$ python -q
>>> import numpy as np
>>> import numpy.linalg as la
>>> np.set_printoptions(precision=2, suppress=True, linewidth=100)
>>> def rnd(a):
...     return np.round(a, 2) + 0
... 
>>> J = np.loadtxt("block5.csv", delimiter=",")
>>> print(J)
[[ 1. -3. -2.  0.]
 [ 2. -1.  0.  0.]
 [-3.  0. -2.  0.]
 [ 0.  0.  0. -1.]]
>>> rng = np.random.default_rng(73459)
>>> lab = rng.permutation(4)
>>> lab
array([0, 3, 1, 2])
>>> M2 = J[lab][:, lab]
>>> np.diag(M2)
array([ 1., -1., -1., -2.])
>>> np.trace(M2)
np.float64(-3.0)
>>> print(rnd(np.sort(np.abs(la.eigvals(M2)))))
[1.   1.19 1.19 2.85]
>>> X = np.load("arr.npy")
>>> X
array([[ 0.23, -1.22, -2.23, -1.58],
       [-0.76, -0.81,  1.12,  2.55],
       [ 2.52, -0.49,  1.24,  0.93],
       [-1.67,  1.74,  1.44,  1.04],
       [ 0.96,  2.3 , -1.66,  0.24],
       [-2.49,  1.06, -1.09, -0.71],
       [-0.01,  0.67, -0.99, -2.75],
       [-0.42,  2.92, -0.53, -0.13],
       [ 1.77, -1.97,  0.69,  1.23],
       [-1.33, -0.28,  0.78, -2.56],
       [ 0.34,  0.  , -2.85, -0.88],
       [ 1.81,  2.32, -0.43,  0.39],
       [-2.28,  1.93, -0.19, -0.14],
       [-1.66, -0.08,  1.79, -1.74],
       [-1.41,  0.53, -1.61, -2.04],
       [-0.3 , -1.45, -2.44,  0.91],
       [ 0.  ,  2.59, -1.26, -0.86],
       [-2.79,  0.36, -0.82, -0.65]])
>>> x = np.array([-4, 4, -4, -4])
>>> y = X @ x
>>> rnd(la.pinv(X) @ X)
array([[1., 0., 0., 0.],
       [0., 1., 0., 0.],
       [0., 0., 1., 0.],
       [0., 0., 0., 1.]])
>>> rnd(la.lstsq(X, y)[0])
array([-4.,  4., -4., -4.])
>>> y = y + 0.05 * rng.normal(size=18)
>>> print(rnd(y))
[  9.34 -14.84 -20.66   3.72  11.06  21.44  17.54  15.98 -22.62  11.24  13.53   2.13  18.19   6.16
  22.33   1.46  18.84  18.52]
>>> coef, *_ = la.lstsq(X, y)
>>> [round(float(la.norm(la.solve(X.T @ X + lam * np.eye(4), X.T @ y))), 2) for lam in (0, 1, 10, 100)]
[7.99, 7.87, 6.95, 3.21]
>>> print(rnd(X.T @ (y - X @ coef)))
[0. 0. 0. 0.]
